% python3 -q
>>> import numpy as np
>>> from numpy import linalg as LA
>>> np.set_printoptions(suppress=True, linewidth=200)
>>> J = np.load("w.npy")
>>> J
array([[13,  4,  5,  6],
       [ 4,  4,  4,  0],
       [ 5,  4,  5,  2],
       [ 6,  0,  2,  8]])
>>> x = np.array([3, 1, 2, -3])
>>> np.sign((J @ x).round(6))
array([ 1,  1,  1, -1])
>>> (J * x).sum(axis=1)
array([35, 24, 23, -2])
>>> J[3] @ J[0]
np.int64(136)
>>> np.round(LA.norm(J, 1), 1), np.round(LA.norm(J, np.inf), 1)
(np.float64(28.0), np.float64(28.0))
>>> LA.norm(J, axis=1).argmax()
np.int64(0)
>>> round(LA.norm(J, 2), 1)
np.float64(20.3)
>>> L = LA.cholesky(J)
>>> np.round(L @ L.T, 1) + 0
array([[13.,  4.,  5.,  6.],
       [ 4.,  4.,  4.,  0.],
       [ 5.,  4.,  5.,  2.],
       [ 6.,  0.,  2.,  8.]])
>>> round(float(np.prod(np.diag(L)) ** 2), 1), round(LA.det(J), 1)
(64.0, np.float64(64.0))
>>> np.round(np.diag(L) ** 2, 1)
array([13. ,  2.8,  0.9,  2. ])
>>> M2 = np.array([[1, 0, 0], [1, 2, 1], [0, 0, 1], [2, 2, 2]])
>>> np.einsum("ij,ij->i", J, J)
array([246,  48,  70, 104])
>>> np.vstack([J, M2.T]).shape
(7, 4)
>>> np.einsum("ik,kj->ij", J, M2)
array([[29, 20, 21],
       [ 8,  8,  8],
       [13, 12, 13],
       [22, 16, 18]])
>>> J @ M2
array([[29, 20, 21],
       [ 8,  8,  8],
       [13, 12, 13],
       [22, 16, 18]])
>>> LA.matrix_rank(J @ M2)
np.int64(3)
>>> np.einsum("ij->j", J)
array([28, 12, 16, 16])
>>> Q = J.astype(float).copy()
>>> for j in range(4):
...     Q[:, j] -= Q[:, :j] @ (Q[:, :j].T @ Q[:, j])
...     Q[:, j] /= LA.norm(Q[:, j])
... 
>>> np.round(Q.T @ J, 1) + 0
array([[15.7,  5.6,  7.5,  8.7],
       [ 0. ,  4.1,  3.4, -4.1],
       [ 0. ,  0. ,  1.4,  3.4],
       [ 0. ,  0. ,  0. ,  0.7]])
>>> M = np.loadtxt("test19.csv", delimiter=",")
>>> M
array([[-1.3, -0.4, -1. ,  0.5],
       [-1.7, -0.6,  0.2,  0.8],
       [ 0.8,  0.4,  0.7,  1.1],
       [ 0.4,  0.2, -0.2, -0.3],
       [ 0.8,  0.4, -1. ,  0.7],
       [ 1.6,  0.5,  2.1,  1. ],
       [ 2.7,  1. ,  1.1, -1.3],
       [ 4.1,  1.5,  0.5,  0.2],
       [-2.1, -0.7,  1. , -1.2],
       [ 0.4,  0.1,  0.5,  1. ],
       [-0.8, -0.3,  1.2,  0.1],
       [ 0.1,  0. , -0.5, -0.7],
       [-1. , -0.3, -0.3,  1.5],
       [ 1.1,  0.4,  1.7,  1.6],
       [-3.1, -1. , -1.6,  0.4],
       [-2. , -0.6,  2.7, -0.4],
       [ 0.1,  0.1,  2.2,  0.4],
       [ 2.7,  1. , -0.7, -0.3],
       [-1. , -0.4,  2.3, -1. ],
       [ 2.2,  0.6,  0. , -0.2],
       [-4.3, -1.3, -0.4,  0.6],
       [-2.6, -0.8, -2.1, -0.2],
       [ 1.5,  0.4, -1.1,  0.6]])
>>> x = np.array([1, 0, -2, -2])
>>> y = M @ x
>>> np.round(LA.lstsq(M, y)[0], 1) + 0
array([ 1.,  0., -2., -2.])
>>> np.round(LA.solve(M.T @ M, M.T @ y), 1) + 0
array([ 1.,  0., -2., -2.])
>>> rng = np.random.default_rng(2401)
>>> y = y + 0.3 * rng.normal(size=23)
>>> y.round(1) + 0
array([ 0. , -3.4, -2.8,  2. ,  2.1, -4.3,  3. ,  3. , -1.5, -2.2, -3.5,  2.2, -3.4, -5. , -0.8, -6.5, -5.5,  4.5, -3.3,  2.7, -4.2,  2.6,  2.3])
>>> coef, *_ = LA.lstsq(M, y)
>>> coef.round(1)
array([ 0.6,  1.2, -2. , -1.9])
>>> [round(float(LA.norm(LA.solve(M.T @ M + lam * np.eye(4), M.T @ y))), 2) for lam in (0, 1, 10, 100)]
[3.04, 2.77, 2.09, 0.71]
>>> round(float(LA.norm(y - M @ coef)), 1)
1.4
>>> round(LA.norm(M, 2) / LA.norm(M), 1)
np.float64(0.8)
>>> LA.matrix_rank(M, rtol=0.1)
np.int64(3)
>>> round(np.log10(LA.cond(M)))
1
>>> d = LA.norm(M[:, None] - M[None], axis=-1)
>>> d[:5, :5].round(1)
array([[0. , 1.3, 2.9, 2.1, 2.3],
       [1.3, 0. , 2.8, 2.5, 2.9],
       [2.9, 2.8, 0. , 1.7, 1.7],
       [2.1, 2.5, 1.7, 0. , 1.4],
       [2.3, 2.9, 1.7, 1.4, 0. ]])
>>> np.round(LA.norm(M, axis=1), 1)
array([1.8, 2. , 1.6, 0.6, 1.5, 2.9, 3.3, 4.4, 2.7, 1.2, 1.5, 0.9, 1.9, 2.6, 3.7, 3.4, 2.2, 3. , 2.7, 2.3, 4.5, 3.4, 2. ])
>>> np.flatnonzero(d[21] < d.mean() / 2)
array([14, 21])
>>> np.unravel_index(d.round(6).argmax(), d.shape)
(np.int64(7), np.int64(20))
>>> d[21].round(1)
array([1.9, 2.7, 4.7, 3.7, 3.9, 6.2, 6.5, 7.6, 3.3, 4.2, 3.8, 3.3, 3. , 5.7, 0.9, 4.8, 5.2, 5.8, 4.8, 5.4, 2.6, 0. , 4.5])
>>> d.mean(axis=1).argmax()
np.int64(20)
>>> def softmax(z):
...     e = np.exp(z - z.max(axis=-1, keepdims=True))
...     return e / e.sum(axis=-1, keepdims=True)
... 
>>> np.round(softmax(10 * M[9]), 1) + 0
array([0., 0., 0., 1.])
>>> np.round(softmax(M[9]), 1)
array([0.2, 0.2, 0.2, 0.4])
>>> np.round(softmax(M).sum(axis=1), 1)
array([1., 1., 1., 1., 1., 1., 1., 1., 1., 1., 1., 1., 1., 1., 1., 1., 1., 1., 1., 1., 1., 1., 1.])
>>> scores = M @ M.T / np.sqrt(4)
>>> np.round(softmax(scores)[9] @ M, 1)
array([0.8, 0.3, 0.8, 0.5])
>>> softmax(scores).round(6).argmax(axis=1)
array([20, 20,  7,  7,  7,  7,  7,  7, 20, 13, 15, 21, 20,  5, 20, 15, 15,  7, 15,  7, 20, 20,  7])
>>> idx = rng.permutation(4)
>>> M2 = M[:, idx] * rng.choice([-1, 1], 4)
>>> M2
array([[ 0.4,  0.5,  1. ,  1.3],
       [ 0.6,  0.8, -0.2,  1.7],
       [-0.4,  1.1, -0.7, -0.8],
       [-0.2, -0.3,  0.2, -0.4],
       [-0.4,  0.7,  1. , -0.8],
       [-0.5,  1. , -2.1, -1.6],
       [-1. , -1.3, -1.1, -2.7],
       [-1.5,  0.2, -0.5, -4.1],
       [ 0.7, -1.2, -1. ,  2.1],
       [-0.1,  1. , -0.5, -0.4],
       [ 0.3,  0.1, -1.2,  0.8],
       [-0. , -0.7,  0.5, -0.1],
       [ 0.3,  1.5,  0.3,  1. ],
       [-0.4,  1.6, -1.7, -1.1],
       [ 1. ,  0.4,  1.6,  3.1],
       [ 0.6, -0.4, -2.7,  2. ],
       [-0.1,  0.4, -2.2, -0.1],
       [-1. , -0.3,  0.7, -2.7],
       [ 0.4, -1. , -2.3,  1. ],
       [-0.6, -0.2, -0. , -2.2],
       [ 1.3,  0.6,  0.4,  4.3],
       [ 0.8, -0.2,  2.1,  2.6],
       [-0.4,  0.6,  1.1, -1.5]])
>>> left, _, Vh = LA.svd(M.T @ M2)
>>> np.round(left @ Vh, 1) + 0
array([[ 0.,  0.,  0., -1.],
       [-1.,  0.,  0.,  0.],
       [ 0.,  0., -1.,  0.],
       [ 0.,  1.,  0.,  0.]])
>>> F = np.load("data.npy")
>>> F
array([[1, 0, 0, 0],
       [2, 1, 0, 0],
       [1, 4, 1, 0],
       [9, 2, 1, 1]])
>>> # triangular: eigenvalues sit on the diagonal
>>> np.prod(np.diag(F)), round(LA.det(F), 1)
(np.int64(1), np.float64(1.0))
>>> np.round(np.sort(LA.eigvals(F)), 1)
array([1., 1., 1., 1.])
>>> LA.matrix_rank(F - F[0, 0] * np.eye(4))
np.int64(3)
>>> F @ F
array([[ 1,  0,  0,  0],
       [ 4,  1,  0,  0],
       [10,  8,  1,  0],
       [23,  8,  2,  1]])
>>> [int(LA.matrix_rank(LA.matrix_power(F, p))) for p in range(1, 5)]
[4, 4, 4, 4]
>>> Q, vecs = LA.qr(F[:, :2])[0], LA.qr(F[:, 2:])[0]
>>> sigma = LA.svd(Q.T @ vecs, compute_uv=False)
>>> np.round(LA.norm(Q @ Q.T - vecs @ vecs.T, 2), 1)
np.float64(0.3)
>>> cov = F.T @ F
>>> np.allclose(cov, cov.T)
True
>>> np.round(LA.eigvalsh(cov)[::-1], 1) + 0
array([97.1, 13.8,  0.2,  0. ])
>>> np.trace(cov), (F ** 2).sum()
(np.int64(111), np.int64(111))
>>> LA.matrix_rank(cov)
np.int64(4)
>>> Q, vecs = LA.qr(J[:, :2])[0], LA.qr(J[:, 2:])[0]
>>> sigma = LA.svd(Q.T @ vecs, compute_uv=False)
>>> np.round(np.degrees(np.arccos(sigma.clip(0, 1))), 1)
array([ 2.6, 20.5])
>>> sigma.round(1)
array([1. , 0.9])
>>> (sigma > 0.9).sum()
np.int64(2)
>>> np.round(LA.norm(Q @ Q.T - vecs @ vecs.T, 2), 1)
np.float64(0.4)
>>> W0 = np.load("m.npy")
>>> W0
array([[17,  0, 13],
       [ 0,  0,  0],
       [ 0,  0,  5],
       [ 9,  0,  9],
       [ 0,  2,  3],
       [25,  3, 15],
       [ 3,  0,  7],
       [ 7,  0,  9],
       [ 8, 14,  7],
       [ 0,  0,  0],
       [10,  0,  9],
       [ 0, 14,  0],
       [ 0,  0,  0],
       [ 2,  8,  5],
       [28, 18, 15],
       [10,  0, 11],
       [ 0,  0,  5],
       [25, 27, 13],
       [14, 20,  9],
       [ 0,  0,  0],
       [ 1,  0,  7],
       [23, 17, 13],
       [21,  7, 13],
       [ 0,  0,  0]])
>>> # row 9 repeats row 1
>>> idx = W0[:, 1] > np.median(W0[:, 1])
>>> u = W0[idx].mean(axis=0) - W0[~idx].mean(axis=0)
>>> ((W0 - W0.mean(axis=0)) @ u > 0).astype(int)
array([1, 0, 0, 0, 0, 1, 0, 0, 1, 0, 0, 0, 0, 0, 1, 0, 0, 1, 1, 0, 0, 1, 1, 0])
>>> np.round((((W0 - W0.mean(axis=0)) @ u > 0) == idx).mean(), 1)
np.float64(0.8)
>>> idx.astype(int)
array([0, 0, 0, 0, 1, 1, 0, 0, 1, 0, 0, 1, 0, 1, 1, 0, 0, 1, 1, 0, 0, 1, 1, 0])
>>> np.argsort(-np.abs(u).round(6), kind="stable")
array([1, 0, 2])
>>> E = np.array([[0.0, 0.0, 1.0], [0.0, 1.0, 0.0], [-1.0, 0.0, 0.0]])
>>> E.T @ E
array([[1., 0., 0.],
       [0., 1., 0.],
       [0., 0., 1.]])
>>> E @ E.T
array([[1., 0., 0.],
       [0., 1., 0.],
       [0., 0., 1.]])
>>> np.round(LA.svd(E, compute_uv=False), 1)
array([1., 1., 1.])
>>> u = np.array([2, 1, 1])
>>> M2 = E + np.outer(u, np.eye(3)[0])
>>> M2
array([[2., 0., 1.],
       [1., 1., 0.],
       [0., 0., 0.]])
>>> np.round(LA.det(M2) / LA.det(E), 1), round(float(1 + LA.solve(E, u)[0]), 1)
(np.float64(0.0), 0.0)
>>> A = np.load("sample4.npy")
>>> A
array([[0, 0, 0, 0],
       [0, 0, 0, 1],
       [0, 0, 0, 0],
       [0, 1, 0, 0]])
>>> # rows 0 and 2 are equal
>>> cov = A.T @ A
>>> np.trace(cov), (A ** 2).sum()
(np.int64(2), np.int64(2))
>>> np.diag(cov)
array([0, 1, 0, 1])
>>> np.round(LA.eigvalsh(cov)[::-1], 1)
array([1., 1., 0., 0.])
>>> cov
array([[0, 0, 0, 0],
       [0, 1, 0, 0],
       [0, 0, 0, 0],
       [0, 0, 0, 1]])
>>> np.allclose(cov, cov.T)
True
>>> evals, vecs = LA.eigh(A)
>>> x = np.array([-1, -3, 1, 2])
>>> np.abs(A).sum(axis=1).max(), np.abs(evals).max()
(np.int64(1), np.float64(1.0))
>>> np.round(vecs * np.abs(evals) @ vecs.T, 1) + 0
array([[0., 0., 0., 0.],
       [0., 1., 0., 0.],
       [0., 0., 0., 0.],
       [0., 0., 0., 1.]])
>>> x @ A @ x
np.int64(-12)
>>> m1 = np.loadtxt("case17.csv", delimiter=",")
>>> m1
array([[0., 0., 1., 1.],
       [0., 0., 0., 0.],
       [1., 0., 0., 1.],
       [1., 0., 1., 0.]])
>>> W1 = np.array([[3, -1, 1, 3, -1, 0],
...     [0, -2, 2, 1, 0, -3],
...     [3, -3, -3, 1, 1, 0],
...     [2, 3, -2, -1, 2, 0]])
>>> coef = np.array([0, 0, 1, 3, 3, 2])
>>> act = np.maximum(m1 @ W1 + coef, 0)
>>> np.round((act > 0).mean(axis=0), 1)
array([0.8, 0.2, 0.2, 1. , 1. , 1. ])
>>> (act > 0).astype(int)
array([[1, 0, 0, 1, 1, 1],
       [0, 0, 1, 1, 1, 1],
       [1, 1, 0, 1, 1, 1],
       [1, 0, 0, 1, 1, 1]])
>>> basis = np.array([[-1, 6], [-2, -3], [-4, 7], [9, 6], [4, -9], [3, -5]])
>>> W1 @ basis
array([[ 18,  55],
       [ -4,  41],
       [ 28,   3],
       [ -1, -35]])
>>> act @ basis
array([[ 52., -16.],
       [ 41., -12.],
       [ 58.,   8.],
       [ 75.,  41.]])
>>> np.trace(m1 @ m1 @ m1) // 6
np.float64(1.0)
>>> np.argwhere(np.triu(m1))
array([[0, 2],
       [0, 3],
       [2, 3]])
>>> m1.sum(axis=0)
array([2., 0., 2., 2.])
>>> L = np.diag(m1.sum(axis=1)) - m1
>>> L
array([[ 2.,  0., -1., -1.],
       [ 0.,  0.,  0.,  0.],
       [-1.,  0.,  2., -1.],
       [-1.,  0., -1.,  2.]])
>>> round(float(LA.det(m1)), 1)
0.0
>>> (LA.matrix_power((m1 != 0) + (m1.T != 0) + np.eye(4), 4) > 0).astype(int)
array([[1, 0, 1, 1],
       [0, 1, 0, 0],
       [1, 0, 1, 1],
       [1, 0, 1, 1]])
>>> m1 @ m1
array([[2., 0., 1., 1.],
       [0., 0., 0., 0.],
       [1., 0., 2., 1.],
       [1., 0., 1., 2.]])
>>> np.flatnonzero(LA.matrix_power((m1 != 0) + (m1.T != 0) + np.eye(4), 4)[3])
array([0, 2, 3])
>>> K = np.load("x.npy")
>>> K
array([[ 0,  0,  9,  0],
       [ 0,  0,  0, -3],
       [ 0, -4,  0,  0],
       [-7,  0,  0,  0]])
>>> np.round(LA.norm(K, axis=1), 1)
array([9., 3., 4., 7.])
>>> round(float(LA.norm(K, 2)), 1)
9.0
>>> LA.norm(K, axis=1).argmax()
np.int64(0)
>>> np.round(LA.norm(K[1] - K[0]), 1)
np.float64(9.5)
>>> np.round(LA.norm(K, axis=0), 1)
array([7., 4., 9., 3.])
>>> round(float(LA.norm(K[1], 1)), 1), round(float(LA.norm(K[1], np.inf)), 1)
(3.0, 3.0)
>>> round(float(LA.norm(K, 1)), 1), round(LA.norm(K, np.inf), 1)
(9.0, np.float64(9.0))
>>> np.kron(np.eye(2, dtype=int), K)
array([[ 0,  0,  9,  0,  0,  0,  0,  0],
       [ 0,  0,  0, -3,  0,  0,  0,  0],
       [ 0, -4,  0,  0,  0,  0,  0,  0],
       [-7,  0,  0,  0,  0,  0,  0,  0],
       [ 0,  0,  0,  0,  0,  0,  9,  0],
       [ 0,  0,  0,  0,  0,  0,  0, -3],
       [ 0,  0,  0,  0,  0, -4,  0,  0],
       [ 0,  0,  0,  0, -7,  0,  0,  0]])
>>> round(float(LA.det(K.T)), 1)
756.0
>>> np.round(np.poly(K), 1) + 0
array([  1.,   0.,   0.,   0., 756.])
>>> M2 = np.array([[-2, 1, 0], [3, 1, 3], [0, 1, 3], [2, -2, 1]])
>>> LA.matrix_rank(K @ M2)
np.int64(3)
>>> K @ M2
array([[  0,   9,  27],
       [ -6,   6,  -3],
       [-12,  -4, -12],
       [ 14,  -7,   0]])
>>> M2.T @ K.T
array([[  0,  -6, -12,  14],
       [  9,   6,  -4,  -7],
       [ 27,  -3, -12,   0]])
>>> LA.matrix_rank(np.vstack([K, M2.T]))
np.int64(4)
>>> np.einsum("ik,kj->ji", K, M2)
array([[  0,  -6, -12,  14],
       [  9,   6,  -4,  -7],
       [ 27,  -3, -12,   0]])
